>>> import numpy as np
>>> from numpy import linalg as LA
>>> np.set_printoptions(precision=2, suppress=True, linewidth=160)
>>> mat = np.load("layer17.npy")
>>> mat
array([[5., 1., 1., 1., 1., 1., 1., 1., 1., 1., 1., 1.],
       [1., 5., 1., 1., 1., 1., 1., 1., 1., 1., 1., 1.],
       [1., 1., 5., 1., 1., 1., 1., 1., 1., 1., 1., 1.],
       [1., 1., 1., 5., 1., 1., 1., 1., 1., 1., 1., 1.],
       [1., 1., 1., 1., 5., 1., 1., 1., 1., 1., 1., 1.],
       [1., 1., 1., 1., 1., 5., 1., 1., 1., 1., 1., 1.],
       [1., 1., 1., 1., 1., 1., 5., 1., 1., 1., 1., 1.],
       [1., 1., 1., 1., 1., 1., 1., 5., 1., 1., 1., 1.],
       [1., 1., 1., 1., 1., 1., 1., 1., 5., 1., 1., 1.],
       [1., 1., 1., 1., 1., 1., 1., 1., 1., 5., 1., 1.],
       [1., 1., 1., 1., 1., 1., 1., 1., 1., 1., 5., 1.],
       [1., 1., 1., 1., 1., 1., 1., 1., 1., 1., 1., 5.]])
>>> # equal to its transpose
>>> M2 = mat / np.sqrt((mat ** 2).mean(axis=1, keepdims=True))
>>> mat - mat.mean(axis=1, keepdims=True)
array([[ 3.67, -0.33, -0.33, -0.33, -0.33, -0.33, -0.33, -0.33, -0.33, -0.33, -0.33, -0.33],
       [-0.33,  3.67, -0.33, -0.33, -0.33, -0.33, -0.33, -0.33, -0.33, -0.33, -0.33, -0.33],
       [-0.33, -0.33,  3.67, -0.33, -0.33, -0.33, -0.33, -0.33, -0.33, -0.33, -0.33, -0.33],
       [-0.33, -0.33, -0.33,  3.67, -0.33, -0.33, -0.33, -0.33, -0.33, -0.33, -0.33, -0.33],
       [-0.33, -0.33, -0.33, -0.33,  3.67, -0.33, -0.33, -0.33, -0.33, -0.33, -0.33, -0.33],
       [-0.33, -0.33, -0.33, -0.33, -0.33,  3.67, -0.33, -0.33, -0.33, -0.33, -0.33, -0.33],
       [-0.33, -0.33, -0.33, -0.33, -0.33, -0.33,  3.67, -0.33, -0.33, -0.33, -0.33, -0.33],
       [-0.33, -0.33, -0.33, -0.33, -0.33, -0.33, -0.33,  3.67, -0.33, -0.33, -0.33, -0.33],
       [-0.33, -0.33, -0.33, -0.33, -0.33, -0.33, -0.33, -0.33,  3.67, -0.33, -0.33, -0.33],
       [-0.33, -0.33, -0.33, -0.33, -0.33, -0.33, -0.33, -0.33, -0.33,  3.67, -0.33, -0.33],
       [-0.33, -0.33, -0.33, -0.33, -0.33, -0.33, -0.33, -0.33, -0.33, -0.33,  3.67, -0.33],
       [-0.33, -0.33, -0.33, -0.33, -0.33, -0.33, -0.33, -0.33, -0.33, -0.33, -0.33,  3.67]])
>>> LA.matrix_rank(mat - mat.mean(axis=1, keepdims=True))
np.int64(11)
>>> LA.matrix_rank(M2) == LA.matrix_rank(mat)
np.True_
>>> M2 = mat[0, 0] * mat[1:] - np.outer(mat[1:, 0], mat[0])
>>> print(M2)
[[ 0. 24.  4.  4.  4.  4.  4.  4.  4.  4.  4.  4.]
 [ 0.  4. 24.  4.  4.  4.  4.  4.  4.  4.  4.  4.]
 [ 0.  4.  4. 24.  4.  4.  4.  4.  4.  4.  4.  4.]
 [ 0.  4.  4.  4. 24.  4.  4.  4.  4.  4.  4.  4.]
 [ 0.  4.  4.  4.  4. 24.  4.  4.  4.  4.  4.  4.]
 [ 0.  4.  4.  4.  4.  4. 24.  4.  4.  4.  4.  4.]
 [ 0.  4.  4.  4.  4.  4.  4. 24.  4.  4.  4.  4.]
 [ 0.  4.  4.  4.  4.  4.  4.  4. 24.  4.  4.  4.]
 [ 0.  4.  4.  4.  4.  4.  4.  4.  4. 24.  4.  4.]
 [ 0.  4.  4.  4.  4.  4.  4.  4.  4.  4. 24.  4.]
 [ 0.  4.  4.  4.  4.  4.  4.  4.  4.  4.  4. 24.]]
>>> mat[:, 0] / mat[0, 0]
array([1. , 0.2, 0.2, 0.2, 0.2, 0.2, 0.2, 0.2, 0.2, 0.2, 0.2, 0.2])
>>> r0 = np.array([3, 2, 3, 2, 3, 3, 2, 0, 1, 0, 0, 2])
>>> M2 = mat + np.outer(r0, np.eye(12)[11])
>>> M2
array([[5., 1., 1., 1., 1., 1., 1., 1., 1., 1., 1., 4.],
       [1., 5., 1., 1., 1., 1., 1., 1., 1., 1., 1., 3.],
       [1., 1., 5., 1., 1., 1., 1., 1., 1., 1., 1., 4.],
       [1., 1., 1., 5., 1., 1., 1., 1., 1., 1., 1., 3.],
       [1., 1., 1., 1., 5., 1., 1., 1., 1., 1., 1., 4.],
       [1., 1., 1., 1., 1., 5., 1., 1., 1., 1., 1., 4.],
       [1., 1., 1., 1., 1., 1., 5., 1., 1., 1., 1., 3.],
       [1., 1., 1., 1., 1., 1., 1., 5., 1., 1., 1., 1.],
       [1., 1., 1., 1., 1., 1., 1., 1., 5., 1., 1., 2.],
       [1., 1., 1., 1., 1., 1., 1., 1., 1., 5., 1., 1.],
       [1., 1., 1., 1., 1., 1., 1., 1., 1., 1., 5., 1.],
       [1., 1., 1., 1., 1., 1., 1., 1., 1., 1., 1., 7.]])
>>> def softmax(z):
...     e = np.exp(z - z.max(axis=-1, keepdims=True))
...     return e / e.sum(axis=-1, keepdims=True)
... 
>>> softmax(mat).sum(axis=1)
array([1., 1., 1., 1., 1., 1., 1., 1., 1., 1., 1., 1.])
>>> softmax(mat[10] + 5)
array([0.02, 0.02, 0.02, 0.02, 0.02, 0.02, 0.02, 0.02, 0.02, 0.02, 0.83, 0.02])
>>> att = mat @ mat.T / np.sqrt(12)
>>> softmax(att)
array([[0.9 , 0.01, 0.01, 0.01, 0.01, 0.01, 0.01, 0.01, 0.01, 0.01, 0.01, 0.01],
       [0.01, 0.9 , 0.01, 0.01, 0.01, 0.01, 0.01, 0.01, 0.01, 0.01, 0.01, 0.01],
       [0.01, 0.01, 0.9 , 0.01, 0.01, 0.01, 0.01, 0.01, 0.01, 0.01, 0.01, 0.01],
       [0.01, 0.01, 0.01, 0.9 , 0.01, 0.01, 0.01, 0.01, 0.01, 0.01, 0.01, 0.01],
       [0.01, 0.01, 0.01, 0.01, 0.9 , 0.01, 0.01, 0.01, 0.01, 0.01, 0.01, 0.01],
       [0.01, 0.01, 0.01, 0.01, 0.01, 0.9 , 0.01, 0.01, 0.01, 0.01, 0.01, 0.01],
       [0.01, 0.01, 0.01, 0.01, 0.01, 0.01, 0.9 , 0.01, 0.01, 0.01, 0.01, 0.01],
       [0.01, 0.01, 0.01, 0.01, 0.01, 0.01, 0.01, 0.9 , 0.01, 0.01, 0.01, 0.01],
       [0.01, 0.01, 0.01, 0.01, 0.01, 0.01, 0.01, 0.01, 0.9 , 0.01, 0.01, 0.01],
       [0.01, 0.01, 0.01, 0.01, 0.01, 0.01, 0.01, 0.01, 0.01, 0.9 , 0.01, 0.01],
       [0.01, 0.01, 0.01, 0.01, 0.01, 0.01, 0.01, 0.01, 0.01, 0.01, 0.9 , 0.01],
       [0.01, 0.01, 0.01, 0.01, 0.01, 0.01, 0.01, 0.01, 0.01, 0.01, 0.01, 0.9 ]])
>>> softmax(att).round(6).argmax(axis=1)
array([ 0,  1,  2,  3,  4,  5,  6,  7,  8,  9, 10, 11])
>>> F = np.load("x.npy")
>>> F
array([[-13.,   0.,  -8., -26.],
       [-19.,   4.,  -1., -21.],
       [ -6.,   0., -11., -22.],
       [  8.,   0.,   8.,  21.]])
>>> x = np.array([2, 0, 2, 2])
>>> F @ np.ones(4)
array([-47., -37., -39.,  37.])
>>> F @ (2 * x)
array([-188., -164., -156.,  148.])
>>> np.sign((F @ x).round(6))
array([-1., -1., -1.,  1.])
>>> F @ np.eye(4)[0]
array([-13., -19.,  -6.,   8.])
>>> print(np.einsum("ij,j->i", F, x))
[-94. -82. -78.  74.]
>>> (F @ x).argmax()
np.int64(3)
>>> print(F @ x)
[-94. -82. -78.  74.]
>>> Q, _ = LA.qr(np.array([[0.2, 1.2, -0.4, -0.8, -0.2],
...     [-1.4, -0.9, -1.0, -0.5, 1.0],
...     [0.8, -1.0, 2.4, 0.2, -1.0],
...     [0.2, 0.9, -0.1, 0.2, -1.2],
...     [-1.1, 1.4, 0.0, 0.8, 0.2],
...     [-2.4, -0.6, 0.4, -1.2, 0.7],
...     [0.6, 0.5, 0.1, 1.1, -0.3],
...     [1.8, -0.4, 0.0, 0.3, -0.2],
...     [0.3, 0.1, 0.6, 0.5, 0.6],
...     [0.6, -0.6, -0.6, -1.2, 0.1],
...     [0.2, -1.2, -1.3, 0.3, 1.6]]))
>>> J = Q @ Q.T
>>> J.round(2) + 0
array([[ 0.57, -0.22, -0.24, -0.04,  0.07,  0.01, -0.15,  0.02,  0.13,  0.24, -0.2 ],
       [-0.22,  0.35, -0.17, -0.01, -0.06,  0.21, -0.07, -0.13, -0.19,  0.01,  0.22],
       [-0.24, -0.17,  0.72, -0.08, -0.19,  0.1 , -0.01,  0.08,  0.1 , -0.06, -0.21],
       [-0.04, -0.01, -0.08,  0.42,  0.  , -0.16,  0.1 , -0.05, -0.35, -0.05, -0.26],
       [ 0.07, -0.06, -0.19,  0.  ,  0.46,  0.05,  0.14, -0.2 ,  0.18, -0.32, -0.07],
       [ 0.01,  0.21,  0.1 , -0.16,  0.05,  0.59, -0.24, -0.3 ,  0.02,  0.02, -0.11],
       [-0.15, -0.07, -0.01,  0.1 ,  0.14, -0.24,  0.21,  0.04,  0.03, -0.21,  0.04],
       [ 0.02, -0.13,  0.08, -0.05, -0.2 , -0.3 ,  0.04,  0.27,  0.07,  0.13,  0.13],
       [ 0.13, -0.19,  0.1 , -0.35,  0.18,  0.02,  0.03,  0.07,  0.47, -0.09,  0.12],
       [ 0.24,  0.01, -0.06, -0.05, -0.32,  0.02, -0.21,  0.13, -0.09,  0.39,  0.03],
       [-0.2 ,  0.22, -0.21, -0.26, -0.07, -0.11,  0.04,  0.13,  0.12,  0.03,  0.55]])
>>> # applying it twice changes nothing
>>> np.round(np.trace(J), 2)
np.float64(5.0)
>>> np.round((J + J.T) / 2, 2) + 0
array([[ 0.57, -0.22, -0.24, -0.04,  0.07,  0.01, -0.15,  0.02,  0.13,  0.24, -0.2 ],
       [-0.22,  0.35, -0.17, -0.01, -0.06,  0.21, -0.07, -0.13, -0.19,  0.01,  0.22],
       [-0.24, -0.17,  0.72, -0.08, -0.19,  0.1 , -0.01,  0.08,  0.1 , -0.06, -0.21],
       [-0.04, -0.01, -0.08,  0.42,  0.  , -0.16,  0.1 , -0.05, -0.35, -0.05, -0.26],
       [ 0.07, -0.06, -0.19,  0.  ,  0.46,  0.05,  0.14, -0.2 ,  0.18, -0.32, -0.07],
       [ 0.01,  0.21,  0.1 , -0.16,  0.05,  0.59, -0.24, -0.3 ,  0.02,  0.02, -0.11],
       [-0.15, -0.07, -0.01,  0.1 ,  0.14, -0.24,  0.21,  0.04,  0.03, -0.21,  0.04],
       [ 0.02, -0.13,  0.08, -0.05, -0.2 , -0.3 ,  0.04,  0.27,  0.07,  0.13,  0.13],
       [ 0.13, -0.19,  0.1 , -0.35,  0.18,  0.02,  0.03,  0.07,  0.47, -0.09,  0.12],
       [ 0.24,  0.01, -0.06, -0.05, -0.32,  0.02, -0.21,  0.13, -0.09,  0.39,  0.03],
       [-0.2 ,  0.22, -0.21, -0.26, -0.07, -0.11,  0.04,  0.13,  0.12,  0.03,  0.55]])
>>> np.allclose(J, J.T)
True
>>> np.round(J @ J, 2) + 0
array([[ 0.57, -0.22, -0.24, -0.04,  0.07,  0.01, -0.15,  0.02,  0.13,  0.24, -0.2 ],
       [-0.22,  0.35, -0.17, -0.01, -0.06,  0.21, -0.07, -0.13, -0.19,  0.01,  0.22],
       [-0.24, -0.17,  0.72, -0.08, -0.19,  0.1 , -0.01,  0.08,  0.1 , -0.06, -0.21],
       [-0.04, -0.01, -0.08,  0.42,  0.  , -0.16,  0.1 , -0.05, -0.35, -0.05, -0.26],
       [ 0.07, -0.06, -0.19,  0.  ,  0.46,  0.05,  0.14, -0.2 ,  0.18, -0.32, -0.07],
       [ 0.01,  0.21,  0.1 , -0.16,  0.05,  0.59, -0.24, -0.3 ,  0.02,  0.02, -0.11],
       [-0.15, -0.07, -0.01,  0.1 ,  0.14, -0.24,  0.21,  0.04,  0.03, -0.21,  0.04],
       [ 0.02, -0.13,  0.08, -0.05, -0.2 , -0.3 ,  0.04,  0.27,  0.07,  0.13,  0.13],
       [ 0.13, -0.19,  0.1 , -0.35,  0.18,  0.02,  0.03,  0.07,  0.47, -0.09,  0.12],
       [ 0.24,  0.01, -0.06, -0.05, -0.32,  0.02, -0.21,  0.13, -0.09,  0.39,  0.03],
       [-0.2 ,  0.22, -0.21, -0.26, -0.07, -0.11,  0.04,  0.13,  0.12,  0.03,  0.55]])
>>> w1 = np.array([[-2, 6, 9, -3, 2, -9],
...     [-6, -6, -9, -2, 0, -9],
...     [-7, 6, 8, 5, -3, 3],
...     [7, -3, 7, -1, 3, -7],
...     [8, 8, 9, -8, 7, 1],
...     [-3, 5, -1, -4, 5, -7],
...     [4, 9, -2, -5, 5, -9],
...     [-6, -8, -2, 0, 5, -1],
...     [8, -1, -3, 3, 9, 5],
...     [-2, -4, 9, -5, 6, -9],
...     [2, 7, -3, 3, 2, 0]])
>>> coef = np.array([4, 3, -3, 4, 1, 4])
>>> act = np.maximum(J @ w1 + coef, 0)
>>> LA.matrix_rank(act)
np.int64(6)
>>> cent = np.array([[-8, 0, -9],
...     [-5, -2, 0],
...     [-9, -9, -6],
...     [8, -4, 6],
...     [-1, -6, 9],
...     [-6, 6, -8]])
>>> (act @ cent).round(6).argmax(axis=1)
array([2, 0, 1, 1, 1, 2, 1, 1, 1, 0, 1])
>>> w1 @ cent
array([[ -67, -147,   36],
       [ 197,   47,  168],
       [ -21,  -68,   -6],
       [ -73, -113,  -28],
       [-262, -101, -119],
       [  13,  -57,  110],
       [ -50,  -64,   63],
       [ 107,   -2,  119],
       [ -47,   -7,    5],
       [ -37, -143,   60],
       [  -2,  -11,   36]])
>>> round(float(LA.norm(J, 2) / LA.norm(J)), 2)
0.45
>>> print([round(float(x), 2) for x in LA.svd(J, compute_uv=False)[:3]])
[1.0, 1.0, 1.0]
>>> Uu, s, Vt = LA.svd(J)
>>> vecs = Vt[:(s > 1e-8).sum()]
>>> rng = np.random.default_rng(92838)
>>> x = J[1] + 4 * J[6] + rng.integers(2) * np.eye(11)[6]
>>> x
array([-0.81,  0.07, -0.23,  0.38,  0.5 , -0.77,  1.77,  0.04, -0.09, -0.84,  0.38])
>>> print(np.round(vecs.T @ vecs, 2) + 0)
[[ 0.57 -0.22 -0.24 -0.04  0.07  0.01 -0.15  0.02  0.13  0.24 -0.2 ]
 [-0.22  0.35 -0.17 -0.01 -0.06  0.21 -0.07 -0.13 -0.19  0.01  0.22]
 [-0.24 -0.17  0.72 -0.08 -0.19  0.1  -0.01  0.08  0.1  -0.06 -0.21]
 [-0.04 -0.01 -0.08  0.42  0.   -0.16  0.1  -0.05 -0.35 -0.05 -0.26]
 [ 0.07 -0.06 -0.19  0.    0.46  0.05  0.14 -0.2   0.18 -0.32 -0.07]
 [ 0.01  0.21  0.1  -0.16  0.05  0.59 -0.24 -0.3   0.02  0.02 -0.11]
 [-0.15 -0.07 -0.01  0.1   0.14 -0.24  0.21  0.04  0.03 -0.21  0.04]
 [ 0.02 -0.13  0.08 -0.05 -0.2  -0.3   0.04  0.27  0.07  0.13  0.13]
 [ 0.13 -0.19  0.1  -0.35  0.18  0.02  0.03  0.07  0.47 -0.09  0.12]
 [ 0.24  0.01 -0.06 -0.05 -0.32  0.02 -0.21  0.13 -0.09  0.39  0.03]
 [-0.2   0.22 -0.21 -0.26 -0.07 -0.11  0.04  0.13  0.12  0.03  0.55]]
>>> np.diag(vecs.T @ vecs)
array([0.57, 0.35, 0.72, 0.42, 0.46, 0.59, 0.21, 0.27, 0.47, 0.39, 0.55])
>>> round(LA.norm(x - vecs.T @ vecs @ x), 2)
np.float64(0.89)
>>> data = np.loadtxt("case7.csv", delimiter=",")
>>> data
array([[ 1.,  1., -1., -1.,  0.,  1.],
       [ 0.,  0.,  2.,  1.,  1.,  0.],
       [ 0.,  0.,  0.,  0., -1.,  1.],
       [ 0.,  0.,  0.,  1.,  1., -2.],
       [ 0.,  0.,  0.,  0., -2.,  2.],
       [ 0.,  0.,  0.,  0.,  0.,  0.]])
>>> LA.cond(data) > 100
np.True_
>>> LA.matrix_rank(data, rtol=0.1)
np.int64(4)
>>> idx = rng.permutation(6)
>>> print(idx)
[5 1 0 3 2 4]
>>> M2 = data[idx][:, idx]
>>> round(LA.det(M2), 2), round(float(LA.det(data[idx])), 2)
(np.float64(0.0), 0.0)
>>> print(np.trace(M2))
0.0
>>> np.diag(M2)
array([ 0.,  0.,  1.,  1.,  0., -2.])
>>> np.sort(np.abs(LA.eigvals(M2)))
array([0., 0., 0., 1., 1., 2.])
>>> np.allclose(M2, data)
False
